$ python -q
>>> import numpy as np
>>> from numpy import linalg as LA
>>> np.set_printoptions(precision=2, suppress=True, linewidth=140)
>>> def rnd(a):
...     return np.round(a, 2) + 0
... 
>>> feats = np.loadtxt("x.csv", delimiter=",")
>>> print(feats)
[[-2.  2. -4.  4.]
 [-2. -1. -4. -2.]
 [-4.  4.  4. -4.]
 [-4. -2.  4.  2.]]
>>> left, sigma, VT = LA.svd(feats, full_matrices=False)
>>> print(rnd(sigma / sigma[0]))
[1.   0.67 0.67 0.44]
>>> print(rnd(left.T @ left))
[[1. 0. 0. 0.]
 [0. 1. 0. 0.]
 [0. 0. 1. 0.]
 [0. 0. 0. 1.]]
>>> print(rnd(np.sqrt((sigma ** 2).sum())), rnd(LA.norm(feats)))
13.0 13.0
>>> print(np.abs(left[:, 0]).round(6).argmax())
2
>>> rng = np.random.default_rng(9224)
>>> lab = rng.permutation(4)
>>> other = feats[:, lab] * rng.choice([-1, 1], 4)
>>> print(other)
[[ 4.  2.  4.  2.]
 [-2. -1.  4.  2.]
 [-4.  4. -4.  4.]
 [ 2. -2. -4.  4.]]
>>> left, _, VT = LA.svd(feats.T @ other)
>>> print(rnd(LA.lstsq(feats, other)[0]))
[[ 0.  0.  0. -1.]
 [ 0.  1.  0.  0.]
 [ 0.  0. -1.  0.]
 [ 1.  0.  0.  0.]]
>>> W1 = np.array([[-1, 3], [-3, 2], [-2, 1], [1, 1]])
>>> c = np.array([5, 8])
>>> H = np.maximum(feats @ W1 + c, 0)
>>> print(H)
[[13.  6.]
 [16.  0.]
 [ 0.  4.]
 [ 9.  0.]]
>>> cent = np.array([[2, -8, 2], [-8, -6, 8]])
>>> print((H @ cent).round(6).argmax(axis=1))
[2 0 2 0]
>>> print(W1 @ cent)
[[-26 -10  22]
 [-22  12  10]
 [-12  10   4]
 [ -6 -14  10]]
>>> q, vecs = LA.qr(feats[:, :2])[0], LA.qr(feats[:, 2:])[0]
>>> sigma = LA.svd(q.T @ vecs, compute_uv=False)
>>> print(rnd(LA.norm(q @ q.T - vecs @ vecs.T, 2)))
0.95
>>> print(rnd(sigma))
[0.32 0.32]
>>> print(rnd(np.degrees(np.arccos(sigma.clip(0, 1)))))
[71.57 71.57]
>>> mat = np.loadtxt("dump.csv", delimiter=",")
>>> print(mat)
[[ 0.  0.  1.  0.]
 [ 2.  1.  3.  3.]
 [-6. -3. -8. -9.]]
>>> r = LA.matrix_rank(mat)
>>> print(r)
2
>>> N = LA.svd(mat)[2][r:].T
>>> print([int(LA.matrix_rank(mat[:i])) for i in range(1, len(mat) + 1)])
[1, 2, 2]
>>> print([int(LA.matrix_rank(mat[:, :j + 1])) for j in range(4)])
[1, 1, 2, 2]
>>> print(N.shape)
(4, 2)
>>> print(np.allclose(mat @ N, 0))
True
>>> left, sigma, VT = LA.svd(mat)
>>> print(rnd(sigma))
[14.6   0.85  0.  ]
>>> other = left[:, :2] @ np.diag(sigma[:2]) @ VT[:2]
>>> print(LA.matrix_rank(other))
2
>>> print(rnd(other))
[[ 0.  0.  1.  0.]
 [ 2.  1.  3.  3.]
 [-6. -3. -8. -9.]]
>>> left, sigma, VT = LA.svd(mat)
>>> vecs = VT[:(sigma > 1e-8).sum()]
>>> x0 = mat[0] + -3 * mat[2] + rng.integers(2) * np.eye(4)[0]
>>> print(x0)
[18.  9. 25. 27.]
>>> print(LA.matrix_rank(np.vstack([mat, x0])))
2
>>> print(rnd(LA.norm(x0 - vecs.T @ vecs @ x0)))
0.0
>>> print(np.allclose(vecs.T @ vecs @ x0, x0))
True
>>> f = np.array([-2, -2, 2])
>>> print(np.correlate(mat[1], mat[2], "full"))
[-18. -25. -41. -66. -39. -27. -18.]
>>> print(np.convolve(mat[1], f))
[ -4.  -6.  -4. -10.   0.   6.]
>>> print(np.polyval(f, mat[1]))
[-10.  -2. -22. -22.]
>>> print(np.cross(mat[1, :3], mat[2, :3]))
[ 1. -2.  0.]
>>> other = np.array([[2, 2], [0, -2]])
>>> cent = np.kron(other, mat)
>>> print(cent.shape)
(6, 8)
>>> print(rnd(LA.norm(cent, 2)), rnd(LA.norm(other, 2) * LA.norm(mat, 2)))
47.26 47.26
>>> M = np.array([[-2.0, 1.0, 1.0], [1.0, -2.0, 1.0], [1.0, 1.0, -2.0]])
>>> print(np.argsort(-LA.norm(M, axis=0).round(6), kind="stable")[:3])
[0 1 2]
>>> print(LA.matrix_rank(M, rtol=0.1))
2
>>> m1 = np.load("out13.npy")
>>> print(m1)
[[ 33  -7 -35]
 [ -7  35   2]
 [-35   2  38]]
>>> print(LA.matrix_power(m1, 3))
[[ 169266  -40649 -178759]
 [ -40649   49334   36524]
 [-178759   36524  189821]]
>>> print(np.allclose(m1 @ m1.T, m1.T @ m1))
True
>>> print(rnd(LA.det(m1)))
1.0
>>> f = np.array([2, -3, 0])
>>> print(np.polyval(f, m1[1]))
[ 119 2345    2]
>>> print(np.convolve(m1[1], f))
[ -14   91 -101   -6    0]
>>> print(rnd(LA.eigvals(m1).sum().real))
106.0
>>> print(rnd(np.poly(m1)))
[   1. -106. 2461.   -1.]
>>> print(np.kron(np.eye(2, dtype=int), m1))
[[ 33  -7 -35   0   0   0]
 [ -7  35   2   0   0   0]
 [-35   2  38   0   0   0]
 [  0   0   0  33  -7 -35]
 [  0   0   0  -7  35   2]
 [  0   0   0 -35   2  38]]
>>> print(rnd(LA.eigvals(m1)))
[71.66  0.   34.34]
>>> print(np.einsum("ij,ji->", m1, m1))
6314
>>> print(rnd(LA.det(2 * m1)), rnd(LA.det(m1)))
8.0 1.0
>>> lab = rng.permutation(3)
>>> print(lab)
[2 0 1]
>>> other = m1[lab][:, lab]
>>> print(rnd(np.sort(np.abs(LA.eigvals(other)))))
[ 0.   34.34 71.66]
>>> print(other)
[[ 38 -35   2]
 [-35  33  -7]
 [  2  -7  35]]
>>> gram = m1.T @ m1
>>> print(gram)
[[ 2363  -546 -2499]
 [ -546  1278   391]
 [-2499   391  2673]]
>>> print(rnd(LA.eigvalsh(gram)[::-1]))
[5134.46 1179.54    0.  ]
>>> print(np.trace(gram), (m1 ** 2).sum())
6314 6314
>>> print(np.diag(gram))
[2363 1278 2673]
>>> print((m1 @ m1.T).shape)
(3, 3)
>>> E = np.loadtxt("mat.csv", delimiter=",")
>>> print(E)
[[-2.34 -2.34  2.27 -2.03]
 [ 0.3   0.3  -0.33  0.33]
 [-1.8  -1.8   1.6  -1.3 ]]
>>> other = mat / LA.norm(mat, axis=1, keepdims=True)
>>> gram = other @ other.T
>>> print(np.argwhere(np.triu(np.abs(gram) > 0.95, 1)))
[[1 2]]
>>> print(rnd(np.degrees(np.arccos(np.clip(gram[1, 0], -1, 1)))))
51.28
>>> print(rnd(gram))
[[ 1.    0.63 -0.58]
 [ 0.63  1.   -1.  ]
 [-0.58 -1.    1.  ]]
>>> print(rnd(LA.norm(other, axis=1)))
[1. 1. 1.]
>>> lab = rng.permutation(3)
>>> print(lab)
[2 1 0]
>>> other = gram[lab][:, lab]
>>> print(np.trace(other))
3.0
>>> print(np.allclose(other, gram))
False
>>> print(rnd(np.diag(other)))
[1. 1. 1.]
>>> print(rnd(LA.det(other)), rnd(LA.det(gram[lab])))
0.0 0.0
>>> other = np.array([[-3, 3], [-1, 0], [2, -2], [1, -3]])
>>> print(feats @ other)
[[  0. -10.]
 [ -3.   8.]
 [ 12.  -8.]
 [ 24. -26.]]
>>> print(LA.matrix_rank(feats @ other))
2
>>> left, sigma, VT = LA.svd(E)
>>> print(np.argmax(sigma[:-1] / (sigma[1:] + 1e-6)) + 1)
2
>>> print(rnd(sigma))
[5.6 0.2 0. ]
>>> other = left[:, :2] @ np.diag(sigma[:2]) @ VT[:2]
>>> print(rnd(other))
[[-2.34 -2.34  2.27 -2.03]
 [ 0.3   0.3  -0.33  0.33]
 [-1.8  -1.8   1.6  -1.3 ]]
>>> r = LA.matrix_rank(E)
>>> print(r)
2
>>> N = LA.svd(E)[2][r:].T
>>> print(N.shape)
(4, 2)
>>> print(LA.matrix_rank(E.T @ E), LA.matrix_rank(E @ E.T))
2 2
>>> print([int(LA.matrix_rank(np.delete(E, i, axis=0))) for i in range(3)])
[2, 2, 2]
>>> print(rnd(N @ N.T))
[[ 0.54 -0.46  0.17  0.09]
 [-0.46  0.54  0.17  0.09]
 [ 0.17  0.17  0.7   0.39]
 [ 0.09  0.09  0.39  0.22]]
>>> print(rnd(E @ N))
[[0. 0.]
 [0. 0.]
 [0. 0.]]
>>> J = np.loadtxt("arr.csv", delimiter=",")
>>> print(J)
[[ 1.  1.  1.  3.]
 [ 2. -3.  0.  2.]
 [ 0. -3.  3.  0.]
 [ 0. -3.  3.  0.]]
>>> print(np.kron(np.eye(2, dtype=int), J))
[[ 1.  1.  1.  3.  0.  0.  0.  0.]
 [ 2. -3.  0.  2.  0. -0.  0.  0.]
 [ 0. -3.  3.  0.  0. -0.  0.  0.]
 [ 0. -3.  3.  0.  0. -0.  0.  0.]
 [ 0.  0.  0.  0.  1.  1.  1.  3.]
 [ 0. -0.  0.  0.  2. -3.  0.  2.]
 [ 0. -0.  0.  0.  0. -3.  3.  0.]
 [ 0. -0.  0.  0.  0. -3.  3.  0.]]
>>> print(np.einsum("ii->", J))
1.0
>>> print(np.einsum("ij,ji->", J, J))
11.0
>>> print(rnd(LA.det(J.T)))
0.0
>>> t = np.radians(135)
>>> r_ = np.eye(4)
>>> r_[2, 2] = r_[1, 1] = np.cos(t)
>>> r_[2, 1], r_[1, 2] = -np.sin(t), np.sin(t)
>>> print(rnd(r_))
[[ 1.    0.    0.    0.  ]
 [ 0.   -0.71  0.71  0.  ]
 [ 0.   -0.71 -0.71  0.  ]
 [ 0.    0.    0.    1.  ]]
>>> other = J @ r_.T
>>> print(rnd(other))
[[ 1.    0.   -1.41  3.  ]
 [ 2.    2.12  2.12  2.  ]
 [ 0.    4.24  0.    0.  ]
 [ 0.    4.24  0.    0.  ]]
>>> print(rnd(LA.svd(J, compute_uv=False)), rnd(LA.svd(other, compute_uv=False)))
[6.52 3.97 2.59 0.  ] [6.52 3.97 2.59 0.  ]
